$ python -q
>>> import numpy as np
>>> np.set_printoptions(precision=3, suppress=True, linewidth=160)
>>> def tidy(a):
...     return np.round(a, 3) + 0
... 
>>> A = np.load("case1.npy")
>>> print(A)
[[0 0 1 0 0 0 0 0 0 0 0 0 0 0]
 [0 0 0 0 1 0 0 0 0 0 0 0 0 0]
 [0 0 0 0 0 0 0 0 0 0 1 0 0 0]
 [1 0 0 0 0 0 0 0 0 0 0 0 0 0]
 [0 0 0 0 0 0 1 0 0 0 0 0 0 0]
 [0 0 0 0 0 1 0 0 0 0 0 0 0 0]
 [0 0 0 0 0 0 0 0 1 0 0 0 0 0]
 [0 0 0 0 0 0 0 0 0 0 0 0 0 1]
 [0 0 0 0 0 0 0 0 0 1 0 0 0 0]
 [0 1 0 0 0 0 0 0 0 0 0 0 0 0]
 [0 0 0 0 0 0 0 0 0 0 0 1 0 0]
 [0 0 0 0 0 0 0 0 0 0 0 0 1 0]
 [0 0 0 1 0 0 0 0 0 0 0 0 0 0]
 [0 0 0 0 0 0 0 1 0 0 0 0 0 0]]
>>> vec = np.array([0, 1, 2, 0, 2, 2, 2, 1, 2, 1, 1, 1, 2, 2])
>>> h1 = np.maximum(A @ vec, 0)
>>> print(np.maximum(A @ (3 * vec), 0))
[6 6 3 0 6 6 6 6 3 3 3 6 0 3]
>>> print(np.flatnonzero(h1 > 1e-9))
[ 0  1  2  4  5  6  7  8  9 10 11 13]
>>> t3 = A.reshape(14, 2, -1)
>>> print(np.einsum("ihd,ihd->ih", t3, t3))
[[1 0]
 [1 0]
 [0 1]
 [1 0]
 [1 0]
 [1 0]
 [0 1]
 [0 1]
 [0 1]
 [1 0]
 [0 1]
 [0 1]
 [1 0]
 [0 1]]
>>> print(t3[:, 0])
[[0 0 1 0 0 0 0]
 [0 0 0 0 1 0 0]
 [0 0 0 0 0 0 0]
 [1 0 0 0 0 0 0]
 [0 0 0 0 0 0 1]
 [0 0 0 0 0 1 0]
 [0 0 0 0 0 0 0]
 [0 0 0 0 0 0 0]
 [0 0 0 0 0 0 0]
 [0 1 0 0 0 0 0]
 [0 0 0 0 0 0 0]
 [0 0 0 0 0 0 0]
 [0 0 0 1 0 0 0]
 [0 0 0 0 0 0 0]]
>>> print(t3.sum(axis=1))
[[0 0 1 0 0 0 0]
 [0 0 0 0 1 0 0]
 [0 0 0 1 0 0 0]
 [1 0 0 0 0 0 0]
 [0 0 0 0 0 0 1]
 [0 0 0 0 0 1 0]
 [0 1 0 0 0 0 0]
 [0 0 0 0 0 0 1]
 [0 0 1 0 0 0 0]
 [0 1 0 0 0 0 0]
 [0 0 0 0 1 0 0]
 [0 0 0 0 0 1 0]
 [0 0 0 1 0 0 0]
 [1 0 0 0 0 0 0]]
>>> print(np.einsum("ihd,jhd->hij", t3, t3).shape)
(2, 14, 14)
>>> X = np.loadtxt("block2.csv", delimiter=",")
>>> print(X)
[[ 1.  0.  0. -4. -4.  1.  3. -3.]
 [-4.  4.  0. -5.  0.  5. -1. -2.]
 [ 3.  3.  0.  0. -2.  1.  2.  0.]
 [-5.  0. -5.  4. -1. -1. -1. -3.]
 [-2.  4.  2. -3.  3.  3.  0.  3.]
 [ 5. -2.  5. -2.  2.  4. -5.  1.]
 [ 0. -3.  3.  2.  4.  1. -3. -3.]
 [-3.  0. -1. -4.  3.  5.  2. -3.]]
>>> rng = np.random.default_rng(41178)
>>> lab = rng.permutation(8)
>>> print(lab)
[6 2 7 4 1 0 5 3]
>>> B = X[lab][:, lab]
>>> print(tidy(np.linalg.det(B)), tidy(np.linalg.det(X[lab])))
-165058.0 -165058.0
>>> print(tidy(np.sort(np.abs(np.linalg.eigvals(B)))))
[ 1.243  1.465  3.442  3.442  8.657  8.657 10.105 10.105]
>>> print(np.allclose(B, X))
False
>>> vec = np.array([0, 3, 0, 1, 3, 3, 0, 1])
>>> y = X @ vec
>>> coef, lr = np.zeros(8), 1 / np.linalg.norm(X, 2) ** 2
>>> for i in range(150):
...     coef -= lr * X.T @ (X @ coef - y)
...     if i % 50 == 0: print(i, round(np.linalg.norm(X @ coef - y), 3))
... 
0 19.345
50 0.624
100 0.076
>>> print(tidy(coef))
[ 0.02   3.02  -0.021  0.975  3.026  2.966 -0.017  0.98 ]
>>> E = np.load("data.npy")
>>> print(E)
[[  2.977  -9.105  -0.062  -6.007   9.063   6.056 -15.076 -15.114  -0.126  -3.05   -9.098]
 [ -1.334   3.765   0.032   2.474  -3.845  -2.522   6.224   6.312   0.004   1.256   3.699]
 [  0.037  -0.155   0.047  -0.114   0.127   0.168  -0.287  -0.278  -0.065   0.017  -0.096]
 [ -0.551   1.461   0.013   1.023  -1.531  -1.019   2.546   2.464  -0.005   0.43    1.582]
 [  0.874  -2.627   0.061  -1.765   2.634   1.67   -4.307  -4.373  -0.001  -0.823  -2.623]
 [  0.686  -1.783  -0.005  -1.242   1.815   1.182  -3.103  -3.033  -0.068  -0.609  -1.815]
 [  0.822  -2.5     0.003  -1.652   2.554   1.704  -4.107  -4.145   0.108  -0.821  -2.46 ]
 [  1.248  -3.697   0.001  -2.404   3.624   2.472  -6.103  -5.995  -0.096  -1.268  -3.616]
 [  0.044  -0.286  -0.034  -0.144   0.311   0.192  -0.368  -0.387  -0.019  -0.12   -0.197]
 [ -0.406   1.32    0.022   0.865  -1.308  -0.85    2.062   2.247   0.015   0.436   1.285]
 [  0.06   -0.31   -0.037  -0.088   0.26    0.245  -0.452  -0.346   0.061  -0.044  -0.277]
 [  1.021  -3.031  -0.02   -2.062   3.025   2.061  -5.214  -5.218   0.038  -1.072  -3.101]
 [ -0.323   1.148  -0.057   0.593  -1.128  -0.707   1.866   1.818   0.115   0.387   1.094]
 [ -0.723   1.859  -0.021   1.375  -1.98   -1.266   3.133   3.218   0.048   0.616   1.941]
 [  0.407  -1.292  -0.021  -0.818   1.337   0.897  -2.112  -2.074  -0.011  -0.4    -1.277]
 [  1.285  -3.811   0.03   -2.448   3.796   2.465  -6.327  -6.261   0.044  -1.286  -3.763]]
>>> B = np.c_[E[:, :7] @ np.array([[1, 2, -2, 0, 2, 2, 1],
...     [-2, -2, -1, -2, 2, 2, 1],
...     [-1, 2, 2, -1, 0, 2, 0],
...     [-2, 2, 2, 1, 0, 1, -1],
...     [1, -2, -2, -1, 1, 0, 0],
...     [1, 2, -1, -2, 1, -1, 2],
...     [1, -1, -2, 1, 2, -2, 1]]), np.array([2, 0, -1, 0, -3, 1, -2, -3, 2, 0, 2, 3, 3, 3, 1, 2])]
>>> print(tidy(B))
[[ 33.306  21.088  -3.017 -23.986 -27.289   5.709  -3.085   2.   ]
 [-13.987  -8.764   1.679  10.025  10.943  -2.526   1.137   0.   ]
 [  0.536   0.619   0.099  -0.601  -0.515   0.15    0.045  -1.   ]
 [ -5.536  -3.474   0.702   4.203   4.362  -1.204   0.395   0.   ]
 [  9.594   5.973  -0.853  -6.853  -7.816   1.795  -0.955  -3.   ]
 [  6.635   4.281  -0.689  -4.953  -5.403   1.578  -0.594   1.   ]
 [  9.274   5.753  -1.04   -6.724  -7.312   1.508  -0.725  -2.   ]
 [ 13.442   8.883  -1.119  -9.682 -11.008   2.434  -1.204  -3.   ]
 [  1.073   0.434  -0.236  -0.601  -0.717  -0.152  -0.082   2.   ]
 [ -4.894  -2.824   0.608   3.273   3.794  -0.537   0.411   0.   ]
 [  0.946   0.912   0.079  -0.633  -0.899  -0.003  -0.124   2.   ]
 [ 11.099   7.226  -0.858  -8.341  -9.362   2.245  -1.04    3.   ]
 [ -3.717  -2.894  -0.199   2.762   3.547  -0.896   0.684   3.   ]
 [ -7.283  -4.161   1.255   5.323   5.292  -1.395   0.362   3.   ]
 [  4.77    2.952  -0.547  -3.456  -3.76    0.697  -0.385   1.   ]
 [ 13.707   9.021  -0.998  -9.909 -11.445   2.749  -1.475   2.   ]]
>>> print(np.linalg.matrix_rank(np.c_[E, B]))
12
>>> print(tidy(np.linalg.norm(B - E @ np.linalg.lstsq(E, B)[0], axis=0)))
[0.    0.    0.    0.    0.    0.    0.    3.164]
>>> print(tidy(np.linalg.lstsq(E, B[:, 0])[0]))
[ 1. -2. -1. -2.  1.  1.  1.  0.  0.  0.  0.]
>>> u = np.array([1, 4, -2])
>>> print(tidy(np.cross(B[10, :3], B[14, :3])))
[-0.732  0.894 -1.558]
>>> print(tidy(np.polyval(u, B[10])))
[ 2.679  2.48  -1.678 -4.131 -4.788 -2.012 -2.481 10.   ]
